% python3 -q
>>> import numpy as np
>>> from numpy import linalg as LA
>>> np.set_printoptions(precision=4, suppress=True, linewidth=120, sign=" ")
>>> data = np.loadtxt("block16.csv", delimiter=",")
>>> data
array([[-1.    ,  0.    , -0.9   ,  0.9   , -0.6   , -0.9   ,  1.7   ],
       [ 0.2   , -1.6   ,  0.3   , -1.4   , -0.7   ,  1.    ,  0.5   ],
       [-2.6   ,  0.1   , -0.5   ,  1.3   , -0.5   ,  0.    , -0.6   ],
       [ 0.3   , -0.5   , -0.7   ,  0.6   ,  0.3   ,  1.7   , -1.6   ],
       [ 0.4   ,  0.6   ,  0.1   ,  1.5   , -1.8   ,  2.1   , -0.4   ],
       [ 1.3   ,  0.6   , -0.5   , -1.5   , -0.7   , -1.5   , -0.6   ],
       [ 1.2317,  0.6204, -0.4497, -1.5742, -0.7132, -1.5203, -0.5342],
       [-0.3   ,  1.    , -1.2   ,  0.3   ,  1.8   ,  0.4   ,  1.4   ]])
>>> P = data @ LA.solve(data.T @ data, data.T)
>>> round(float(np.trace(P)), 4)
7.0
>>> LA.matrix_rank(np.eye(8) - P)
np.int64(1)
>>> P @ data[:, 2]
array([-0.9   ,  0.3   , -0.5   , -0.7   ,  0.1   , -0.5   , -0.4497, -1.2   ])
>>> np.round(LA.eigvalsh(P), 4) + 0
array([ 0.,  1.,  1.,  1.,  1.,  1.,  1.,  1.])
>>> np.allclose(P @ P, P)
True
>>> out = np.c_[data[:, :6] @ np.array([[1, 1, 2, 0, 2, 2],
...     [2, 0, 1, 1, 2, 2],
...     [2, 0, 1, 2, 1, 0],
...     [1, 0, 0, 1, 2, 2],
...     [2, 0, 2, 1, 1, 1],
...     [2, 1, 0, 2, 0, 2]]), np.array([0, 1, -2, -1, -2, 0, 0, -1])]
>>> out
array([[-4.9   , -1.9   , -4.1   , -3.3   , -1.7   , -2.6   ,  0.    ],
       [-3.2   ,  1.2   , -2.3   , -1.1   , -6.    , -4.3   ,  1.    ],
       [-3.1   , -2.6   , -6.6   , -0.1   , -3.4   , -2.9   , -2.    ],
       [ 2.5   ,  2.    ,  0.    ,  2.4   ,  0.4   ,  4.5   , -1.    ],
       [ 3.9   ,  2.5   , -2.1   ,  4.7   ,  3.3   ,  7.4   , -2.    ],
       [-4.4   , -0.2   ,  1.3   , -5.6   , -0.4   , -2.9   ,  0.    ],
       [-4.4681, -0.2886,  1.2077, -5.607 , -0.6071, -3.198 ,  0.    ],
       [ 4.    ,  0.1   ,  2.8   ,  1.5   ,  2.6   ,  4.6   , -1.    ]])
>>> np.round(LA.norm(out - data @ LA.lstsq(data, out)[0], axis=0), 4) + 0
array([ 0.   ,  0.   ,  0.   ,  0.   ,  0.   ,  0.   ,  0.014])
>>> LA.matrix_rank(out)
np.int64(7)
>>> mat = np.load("x.npy")
>>> mat
array([[  58,   31,   49,   61,   57,    3,   21],
       [ 110,   82,  132,  136,  128,   20,   40],
       [  61,    1,   51,   55,   28,    0,   15],
       [   0,    0,    0,    0,    0,    0,    0],
       [  33,    0,    0,   15,    0,    0,   11],
       [  54,   73,   50,   66,  102,   53,   25],
       [   0,    0,    0,    0,    0,    0,    0],
       [   0,    0,    0,    0,    0,    0,    0],
       [  79,   45,   68,  100,   67,   13,   41],
       [   1,    0,    0,    0,    0,    0,    0],
       [   0,    0,    0,    0,    0,    0,    0],
       [  69,   34,    0,   86,   65,   42,   48],
       [  86,   84,   97,  107,  124,   41,   34],
       [   0,    0,    0,    0,    0,   21,   13],
       [   7,    0,    0,    0,    0,    0,    0],
       [  47,    0,   19,   23,    0,    0,    1],
       [  38,    0,    6,   24,   27,    0,    8]])
>>> # rows 3 and 6 are equal
>>> rng = np.random.default_rng(548)
>>> out = mat + rng.integers(-2, 3, (17, 1)) @ rng.integers(-2, 3, (1, 7))
>>> out
array([[ 58,  31,  49,  62,  56,   3,  22],
       [110,  82, 132, 137, 127,  20,  41],
       [ 61,   1,  51,  57,  26,   0,  17],
       [  0,   0,   0,   0,   0,   0,   0],
       [ 33,   0,   0,  17,  -2,   0,  13],
       [ 54,  73,  50,  65, 103,  53,  24],
       [  0,   0,   0,   1,  -1,   0,   1],
       [  0,   0,   0,   0,   0,   0,   0],
       [ 79,  45,  68, 102,  65,  13,  43],
       [  1,   0,   0,   0,   0,   0,   0],
       [  0,   0,   0,   2,  -2,   0,   2],
       [ 69,  34,   0,  88,  63,  42,  50],
       [ 86,  84,  97, 108, 123,  41,  35],
       [  0,   0,   0,   1,  -1,  21,  14],
       [  7,   0,   0,  -2,   2,   0,  -2],
       [ 47,   0,  19,  25,  -2,   0,   3],
       [ 38,   0,   6,  22,  29,   0,   6]])
>>> np.round(LA.svd(out - mat, compute_uv=False), 4) + 0
array([ 10.6771,   0.    ,   0.    ,   0.    ,   0.    ,   0.    ,   0.    ])
>>> W0 = np.load("run16.npy")
>>> W0
array([[ 0.,  0., -1.,  2., -1.,  1.],
       [ 0.,  0.,  1.,  0.,  1., -2.],
       [-1.,  1.,  0.,  0.,  0.,  0.],
       [ 2.,  0.,  0.,  0.,  0.,  0.],
       [-1.,  1.,  0.,  0.,  0.,  0.],
       [ 1., -2.,  0.,  0.,  0.,  0.]])
>>> def softmax(z):
...     e = np.exp(z - z.max(axis=-1, keepdims=True))
...     return e / e.sum(axis=-1, keepdims=True)
... 
>>> softmax(W0[0])
array([ 0.0779,  0.0779,  0.0286,  0.5753,  0.0286,  0.2117])
>>> softmax(W0).sum(axis=1)
array([ 1.,  1.,  1.,  1.,  1.,  1.])
>>> S = W0 @ W0.T / np.sqrt(6)
>>> softmax(S)[0] @ W0
array([ 0.0463,  0.    , -0.7969,  1.6119, -0.7969,  0.7879])
>>> F = np.loadtxt("case6.csv", delimiter=",")
>>> F
array([[ 0.,  0.,  0.,  0.],
       [ 2.,  2.,  1.,  0.],
       [ 0.,  0.,  0.,  0.],
       [ 4.,  3.,  3.,  3.],
       [ 2.,  0.,  1.,  1.],
       [ 0.,  0.,  0.,  0.],
       [ 0.,  0.,  0.,  0.],
       [ 0.,  0.,  0.,  0.],
       [ 0.,  0.,  0.,  0.],
       [ 5.,  0.,  2.,  1.],
       [ 2.,  0.,  1.,  1.],
       [ 2.,  3.,  2.,  2.],
       [ 0.,  0.,  0.,  0.],
       [ 0.,  0.,  0.,  0.],
       [ 4.,  5.,  3.,  2.],
       [ 0.,  0.,  0.,  0.],
       [ 9.,  5.,  5.,  3.],
       [ 5.,  0.,  2.,  1.],
       [ 2.,  3.,  2.,  2.],
       [ 0.,  0.,  0.,  0.],
       [ 2.,  3.,  2.,  2.],
       [ 3.,  0.,  1.,  0.],
       [ 5.,  0.,  2.,  1.],
       [ 0.,  0.,  0.,  0.],
       [ 3.,  0.,  1.,  0.],
       [ 0.,  0.,  0.,  0.],
       [ 0.,  0.,  0.,  0.]])
>>> q, R = LA.qr(F)
>>> round(abs(R[0, 0]), 4), round(LA.norm(F[:, 0]), 4)
(np.float64(15.1658), np.float64(15.1658))
>>> np.trace(q @ q.T)
np.float64(4.0)
>>> np.abs(np.diag(R))
array([ 15.1658,   6.8838,   0.8838,   0.1933])
>>> np.allclose(R.T @ R, F.T @ F)
True
>>> R
array([[-15.1658,  -6.5279,  -8.1104,  -5.1432],
       [  0.    ,  -6.8838,  -2.3325,  -2.6767],
       [  0.    ,   0.    ,  -0.8838,  -2.3121],
       [  0.    ,   0.    ,   0.    ,  -0.1933]])
